% python3 -q
>>> import numpy as np
>>> from numpy import linalg as LA
>>> np.set_printoptions(precision=2, suppress=True, linewidth=160, sign=" ")
>>> mat = np.array([[3, 0, 6, 4, 5, 9, 6, 3],
...     [3, 9, 4, 5, 4, 5, 5, 3],
...     [8, 6, 0, 0, 8, 4, 9, 0],
...     [8, 5, 6, 4, 1, 0, 8, 0],
...     [4, 5, 0, 1, 7, 9, 5, 2],
...     [9, 2, 4, 7, 2, 5, 8, 9],
...     [8, 7, 3, 7, 4, 0, 9, 8],
...     [9, 9, 7, 0, 8, 4, 1, 3]])
>>> print(mat)
[[ 3  0  6  4  5  9  6  3]
 [ 3  9  4  5  4  5  5  3]
 [ 8  6  0  0  8  4  9  0]
 [ 8  5  6  4  1  0  8  0]
 [ 4  5  0  1  7  9  5  2]
 [ 9  2  4  7  2  5  8  9]
 [ 8  7  3  7  4  0  9  8]
 [ 9  9  7  0  8  4  1  3]]
>>> Uu, sig, vt = LA.svd(mat)
>>> print(sig)
[ 39.72  13.21  11.1    8.55   7.04   6.18   2.61   0.06]
>>> out = Uu[:, :7] @ np.diag(sig[:7]) @ vt[:7]
>>> print(np.round(LA.norm(mat - out) / LA.norm(mat), 2))
0.0
>>> print(LA.matrix_rank(mat, rtol=0.05))
7
>>> T = np.stack([mat, 2 * mat, mat[::-1]])
>>> print(LA.norm(T, axis=(1, 2)))
[ 45.2  90.4  45.2]
>>> print(T.shape)
(3, 8, 8)
>>> print(np.einsum("bij,cij->bc", T, T))
[[ 2043  4086  1358]
 [ 4086  8172  2716]
 [ 1358  2716  2043]]
>>> out = mat[0, 0] * mat[1:] - np.outer(mat[1:, 0], mat[0])
>>> print(out)
[[  0  27  -6   3  -3 -12  -3   0]
 [  0  18 -48 -32 -16 -60 -21 -24]
 [  0  15 -30 -20 -37 -72 -24 -24]
 [  0  15 -24 -13   1  -9  -9  -6]
 [  0   6 -42 -15 -39 -66 -30   0]
 [  0  21 -39 -11 -28 -72 -21   0]
 [  0  27 -33 -36 -21 -69 -51 -18]]
>>> print(LA.matrix_rank(out), LA.matrix_rank(mat))
7 8
>>> print(np.flatnonzero(~out.round(6).any(axis=1)))
[]
>>> print(LA.matrix_rank(mat, rtol=0.1))
6
>>> print(np.argsort(-LA.norm(mat, axis=0).round(6), kind="stable")[:3])
[ 0  6  1]
>>> print(round(LA.norm(mat, 2) / LA.norm(mat), 2))
0.88
>>> rng = np.random.default_rng(2657)
>>> labels = rng.permutation(8)
>>> print(labels)
[ 3  7  1  5  0  4  6  2]
>>> out = mat[labels][:, labels]
>>> print(np.sort(np.abs(LA.eigvals(out))))
[  0.14   4.     4.     6.64   7.36   8.93   8.93  38.76]
>>> W0 = np.load("test4.npy")
>>> print(W0)
[[ 0.01  0.02  0.01  0.02  0.04  0.04  0.02  0.02  0.02  0.02  0.02  0.02]
 [ 0.02  0.07  0.02  0.07  0.12  0.12  0.07  0.07  0.07  0.07  0.07  0.07]
 [ 0.01  0.02  0.01  0.02  0.04  0.04  0.02  0.02  0.02  0.02  0.02  0.02]
 [ 0.02  0.07  0.02  0.07  0.12  0.12  0.07  0.07  0.07  0.07  0.07  0.07]
 [ 0.04  0.12  0.04  0.12  0.2   0.2   0.12  0.12  0.12  0.12  0.12  0.12]
 [ 0.04  0.12  0.04  0.12  0.2   0.2   0.12  0.12  0.12  0.12  0.12  0.12]
 [ 0.02  0.07  0.02  0.07  0.12  0.12  0.07  0.07  0.07  0.07  0.07  0.07]
 [ 0.02  0.07  0.02  0.07  0.12  0.12  0.07  0.07  0.07  0.07  0.07  0.07]
 [ 0.02  0.07  0.02  0.07  0.12  0.12  0.07  0.07  0.07  0.07  0.07  0.07]
 [ 0.02  0.07  0.02  0.07  0.12  0.12  0.07  0.07  0.07  0.07  0.07  0.07]
 [ 0.02  0.07  0.02  0.07  0.12  0.12  0.07  0.07  0.07  0.07  0.07  0.07]
 [ 0.02  0.07  0.02  0.07  0.12  0.12  0.07  0.07  0.07  0.07  0.07  0.07]]
>>> # projection: eigenvalues are 0 or 1
>>> print([round(float(x), 2) for x in LA.svd(W0, compute_uv=False)[:3]])
[1.0, 0.0, 0.0]
>>> print(LA.matrix_rank(W0, rtol=0.1))
1
>>> print(np.round(LA.norm(W0, 2) / LA.norm(W0), 2))
1.0
